% ipython --no-banner

In [1]: import numpy as np

In [2]: from numpy import linalg as LA

In [3]: np.set_printoptions(precision=1, suppress=True, linewidth=100, legacy="1.25")

In [4]: K = np.array([[0, 0, 0, 0, 0, 1],
   ...:     [0, 0, 0, 1, 0, 0],
   ...:     [1, 0, 0, 0, 0, 0],
   ...:     [0, 1, 0, 0, 0, 0],
   ...:     [0, 0, 0, 0, 1, 0],
   ...:     [0, 0, 1, 0, 0, 0]])

In [5]: rng = np.random.default_rng(3782)

In [6]: z = rng.permutation(6)

In [7]: print(z)
[0 3 1 2 4 5]

In [8]: other = K[z][:, z]

In [9]: print(np.allclose(other, K))
False

In [10]: print(np.round(LA.det(other), 1), round(LA.det(K[z]), 1))
-1.0 -1.0

In [11]: print(np.diag(other))
[0 0 0 0 1 0]

In [12]: print(other)
[[0 0 0 0 0 1]
 [0 0 1 0 0 0]
 [0 1 0 0 0 0]
 [1 0 0 0 0 0]
 [0 0 0 0 1 0]
 [0 0 0 1 0 0]]

In [13]: print(round(float(LA.norm(K[2], 1)), 1), round(float(LA.norm(K[2], np.inf)), 1))
1.0 1.0

In [14]: print(LA.norm(K, axis=0))
[1. 1. 1. 1. 1. 1.]

In [15]: print(round(float(LA.norm(K, 1)), 1), round(LA.norm(K, np.inf), 1))
1.0 1.0

In [16]: print(LA.norm(K, axis=1))
[1. 1. 1. 1. 1. 1.]

In [17]: print(round(LA.norm(K, 2), 1))
1.0

In [18]: print((K != 0).astype(int))
[[0 0 0 0 0 1]
 [0 0 0 1 0 0]
 [1 0 0 0 0 0]
 [0 1 0 0 0 0]
 [0 0 0 0 1 0]
 [0 0 1 0 0 0]]

In [19]: print(np.sort(LA.eigvals(K).real))
[-1.  -0.5 -0.5  1.   1.   1. ]

In [20]: print(np.flatnonzero(LA.matrix_power((K != 0) + (K.T != 0) + np.eye(6), 6)[5]))
[0 2 5]

In [21]: print(K @ K)
[[0 0 1 0 0 0]
 [0 1 0 0 0 0]
 [0 0 0 0 0 1]
 [0 0 0 1 0 0]
 [0 0 0 0 1 0]
 [1 0 0 0 0 0]]

In [22]: w1 = np.array([[9, 6, 7], [1, 2, 6], [5, 7, 4], [4, 8, 8], [6, 5, 4], [6, 7, 8]])

In [23]: b = np.array([1, 0, 0])

In [24]: act = np.maximum(K @ w1 + b, 0)

In [25]: print((act > 0).astype(int))
[[1 1 1]
 [1 1 1]
 [1 1 1]
 [1 1 1]
 [1 1 1]
 [1 1 1]]

In [26]: print(LA.matrix_rank(act))
3

In [27]: Z = np.array([[3, -3], [3, -3], [1, 0]])

In [28]: print(w1 @ Z)
[[ 52 -45]
 [ 15  -9]
 [ 40 -36]
 [ 44 -36]
 [ 37 -33]
 [ 47 -39]]

In [29]: M = np.load("arr.npy")

In [30]: print(M)
[[  3.7  -8.8  40.8 -12.5   4.1  16.4  25.8]
 [-23.9  14.7  21.9  24.3  18.6  11.5   8.3]
 [  4.9  -8.9  43.4 -11.9   3.9  16.2  26.5]
 [-23.5  15.6  21.3  23.1  18.1  10.9   7.7]
 [-24.3  16.   22.4  22.8  18.9  12.3  10.4]
 [  2.7 -10.   41.7 -11.2   5.3  16.5  26. ]
 [  4.1  -8.6  42.1 -12.3   4.2  17.2  24.9]
 [-22.8  14.5  20.7  23.6  18.1  10.7   7.5]
 [-23.5  13.3  22.3  23.7  17.2  10.5   8.3]
 [  4.4 -10.5  42.6 -11.9   3.7  17.1  26.9]
 [  4.3  -9.5  41.  -11.2   3.6  16.3  25.8]
 [-22.6  15.3  21.5  23.1  17.9  11.7   9.4]
 [  3.   -8.8  40.6 -14.1   3.4  14.8  26.5]
 [  5.7 -11.8  40.1 -10.9   4.1  15.4  25.9]
 [-24.8  13.8  21.9  26.1  17.2  13.3   9.3]
 [  4.4 -10.1  42.2 -12.1   4.2  16.2  26.7]
 [-23.3  12.9  20.9  23.1  18.3  13.4   5.8]
 [  4.2 -10.6  42.1 -11.2   3.6  15.6  26.6]
 [  6.4  -8.3  40.9 -13.1   4.1  16.   26.7]
 [  3.2  -9.1  43.  -11.6   4.6  16.8  24.9]
 [  4.1 -10.7  42.1 -12.7   3.8  17.3  26.6]
 [  3.2 -11.9  43.2 -12.8   4.6  17.6  26.3]
 [  3.7  -8.9  41.6 -12.    4.6  16.6  25.5]
 [  3.2 -12.   41.9  -9.9   4.   15.9  24.3]
 [  3.7  -9.6  42.7 -11.9   4.   15.8  25.1]
 [-22.7  15.   23.5  23.2  17.9  13.7   7.7]
 [  4.1  -8.9  40.9 -11.1   4.9  16.3  28.4]
 [-23.9  13.5  22.5  24.3  18.8  13.7   8.7]
 [-24.4  14.3  21.8  24.7  16.7  11.8   6.3]
 [  4.4 -10.1  42.7 -11.5   4.3  16.4  26.8]
 [-23.6  12.8  20.1  25.1  16.6  12.    8.1]
 [  1.9  -9.8  41.8 -13.9   4.3  15.1  25.5]]

In [31]: vec = np.array([-1, -1, 0, 0, 0, 0, 1])

In [32]: rhs = M @ vec

In [33]: print(np.round(LA.pinv(M) @ M, 1) + 0)
[[1. 0. 0. 0. 0. 0. 0.]
 [0. 1. 0. 0. 0. 0. 0.]
 [0. 0. 1. 0. 0. 0. 0.]
 [0. 0. 0. 1. 0. 0. 0.]
 [0. 0. 0. 0. 1. 0. 0.]
 [0. 0. 0. 0. 0. 1. 0.]
 [0. 0. 0. 0. 0. 0. 1.]]

In [34]: print(np.round(LA.solve(M.T @ M, M.T @ rhs), 1) + 0)
[-1. -1.  0.  0.  0.  0.  1.]

In [35]: rhs = rhs + 0.3 * rng.normal(size=32)

In [36]: print(rhs)
[30.8 17.9 30.2 15.9 18.  32.9 29.5 16.1 18.5 33.  30.8 16.8 32.1 32.1 20.  32.5 16.2 32.8 28.1
 30.9 33.1 35.  30.7 32.6 30.8 15.3 33.3 19.1 16.3 32.4 19.1 33.6]

In [37]: b, *_ = LA.lstsq(M, rhs)

In [38]: print(b.round(1) + 0)
[-1.  -1.   0.   0.   0.1 -0.1  1. ]

In [39]: print(b.round())
[-1. -1.  0. -0.  0. -0.  1.]

In [40]: print([round(float(LA.norm(LA.solve(M.T @ M + lam * np.eye(7), M.T @ rhs))), 2) for lam in (0, 1, 10, 100)])
[1.73, 1.67, 1.28, 0.69]

In [41]: print(round(LA.norm(rhs - M @ b), 1))
1.3
